In [1]: import numpy as np

In [2]: import numpy.linalg as la

In [3]: np.set_printoptions(suppress=True, linewidth=120)

In [4]: K = np.loadtxt("run1.csv", delimiter=",")

In [5]: print(K)
[[-1.6  0.6 -0.6 -0.1  0.  -1.3  1.2]
 [-0.1  0.9 -0.4 -0.6 -0.5  1.   1.9]
 [-1.5 -2.4 -0.7 -0.8  0.2 -0.6  0. ]
 [ 0.7  0.   0.2 -1.9 -0.5  0.4  0.9]
 [-0.1  0.1  0.7 -0.8 -2.   1.2 -0.2]
 [-0.7  0.3  0.4 -0.8 -1.8 -1.3  1.5]
 [-0.1  1.   1.5  0.2  0.8  0.3  0.8]]

In [6]: q, evecs = la.qr(K[:, :6])[0], la.qr(K[:, 6:])[0]

In [7]: sigma = la.svd(q.T @ evecs, compute_uv=False)

In [8]: print(np.round(np.degrees(np.arccos(sigma.clip(0, 1))), 1))
[22.2]

In [9]: print(np.round(np.sort(np.abs(la.eigvals(K))), 1))
[1.1 1.1 2.2 2.2 2.2 3.  3. ]

In [10]: print(np.round((K - K.T) / 2, 1) + 0)
[[ 0.   0.4  0.4 -0.4  0.  -0.3  0.6]
 [-0.4  0.   1.  -0.3 -0.3  0.4  0.4]
 [-0.4 -1.   0.  -0.5 -0.2 -0.5 -0.8]
 [ 0.4  0.3  0.5  0.   0.2  0.6  0.4]
 [ 0.   0.3  0.2 -0.2  0.   1.5 -0.5]
 [ 0.3 -0.4  0.5 -0.6 -1.5  0.   0.6]
 [-0.6 -0.4  0.8 -0.4  0.5 -0.6  0. ]]

In [11]: print(round(float(la.det(K)), 1))
-119.4

In [12]: print(np.round(np.abs(la.eigvals(K)).max(), 1))
3.0

In [13]: print(np.allclose(K @ K.T, K.T @ K))
False

In [14]: print(np.round((K + K.T) / 2, 1) + 0)
[[-1.6  0.2 -1.   0.3  0.  -1.   0.5]
 [ 0.2  0.9 -1.4 -0.3 -0.2  0.6  1.4]
 [-1.  -1.4 -0.7 -0.3  0.4 -0.1  0.8]
 [ 0.3 -0.3 -0.3 -1.9 -0.6 -0.2  0.6]
 [ 0.  -0.2  0.4 -0.6 -2.  -0.3  0.3]
 [-1.   0.6 -0.1 -0.2 -0.3 -1.3  0.9]
 [ 0.5  1.4  0.8  0.6  0.3  0.9  0.8]]
